>>> import numpy as np
>>> from numpy import linalg as LA
>>> np.set_printoptions(precision=3, suppress=True, linewidth=200, floatmode="fixed")
>>> feats = np.array([[4.0, 1.0, 1.0, 1.0, 1.0, 1.0, 1.0, 1.0],
...     [1.0, 4.0, 1.0, 1.0, 1.0, 1.0, 1.0, 1.0],
...     [1.0, 1.0, 4.0, 1.0, 1.0, 1.0, 1.0, 1.0],
...     [1.0, 1.0, 1.0, 4.0, 1.0, 1.0, 1.0, 1.0],
...     [1.0, 1.0, 1.0, 1.0, 4.0, 1.0, 1.0, 1.0],
...     [1.0, 1.0, 1.0, 1.0, 1.0, 4.0, 1.0, 1.0],
...     [1.0, 1.0, 1.0, 1.0, 1.0, 1.0, 4.0, 1.0],
...     [1.0, 1.0, 1.0, 1.0, 1.0, 1.0, 1.0, 4.0]])
>>> r0, v = feats[6], feats[4]
>>> print(r0 @ v)
14.0
>>> r0 @ r0
np.float64(23.0)
>>> pr = (r0 @ v) / (r0 @ r0) * r0
>>> np.round(LA.norm(r0 + v) ** 2 + LA.norm(r0 - v) ** 2, 3)
np.float64(92.0)
>>> print(pr)
[0.609 0.609 0.609 0.609 0.609 0.609 2.435 0.609]
>>> np.round((v - pr) @ r0, 3)
np.float64(-0.0)
>>> vec = np.ones(8)
>>> for _ in range(3):
...     vec = feats @ vec
...     vec /= LA.norm(vec)
...     print(round(vec @ feats @ vec, 3))
... 
11.0
11.0
11.0
>>> vec
array([0.354, 0.354, 0.354, 0.354, 0.354, 0.354, 0.354, 0.354])
>>> evals, V = LA.eigh(feats)
>>> vec = np.array([3, 4, 0, 2, 8, 4, 7, 7])
>>> V * np.sqrt(evals) @ V.T
array([[1.930, 0.198, 0.198, 0.198, 0.198, 0.198, 0.198, 0.198],
       [0.198, 1.930, 0.198, 0.198, 0.198, 0.198, 0.198, 0.198],
       [0.198, 0.198, 1.930, 0.198, 0.198, 0.198, 0.198, 0.198],
       [0.198, 0.198, 0.198, 1.930, 0.198, 0.198, 0.198, 0.198],
       [0.198, 0.198, 0.198, 0.198, 1.930, 0.198, 0.198, 0.198],
       [0.198, 0.198, 0.198, 0.198, 0.198, 1.930, 0.198, 0.198],
       [0.198, 0.198, 0.198, 0.198, 0.198, 0.198, 1.930, 0.198],
       [0.198, 0.198, 0.198, 0.198, 0.198, 0.198, 0.198, 1.930]])
>>> print((np.sign(V[:, -1].round(6)) == np.sign(V[0, -1].round(6))).astype(int))
[1 1 1 1 1 1 1 1]
>>> V * np.abs(evals) @ V.T
array([[4.000, 1.000, 1.000, 1.000, 1.000, 1.000, 1.000, 1.000],
       [1.000, 4.000, 1.000, 1.000, 1.000, 1.000, 1.000, 1.000],
       [1.000, 1.000, 4.000, 1.000, 1.000, 1.000, 1.000, 1.000],
       [1.000, 1.000, 1.000, 4.000, 1.000, 1.000, 1.000, 1.000],
       [1.000, 1.000, 1.000, 1.000, 4.000, 1.000, 1.000, 1.000],
       [1.000, 1.000, 1.000, 1.000, 1.000, 4.000, 1.000, 1.000],
       [1.000, 1.000, 1.000, 1.000, 1.000, 1.000, 4.000, 1.000],
       [1.000, 1.000, 1.000, 1.000, 1.000, 1.000, 1.000, 4.000]])
>>> print(V * np.maximum(evals, 0) @ V.T)
[[4.000 1.000 1.000 1.000 1.000 1.000 1.000 1.000]
 [1.000 4.000 1.000 1.000 1.000 1.000 1.000 1.000]
 [1.000 1.000 4.000 1.000 1.000 1.000 1.000 1.000]
 [1.000 1.000 1.000 4.000 1.000 1.000 1.000 1.000]
 [1.000 1.000 1.000 1.000 4.000 1.000 1.000 1.000]
 [1.000 1.000 1.000 1.000 1.000 4.000 1.000 1.000]
 [1.000 1.000 1.000 1.000 1.000 1.000 4.000 1.000]
 [1.000 1.000 1.000 1.000 1.000 1.000 1.000 4.000]]
>>> np.round(vec @ feats @ vec / (vec @ vec), 3), round(float(evals[0]), 3), evals[-1]
(np.float64(8.918), 3.0, np.float64(11.0))
>>> vec @ feats @ vec
np.float64(1846.0)
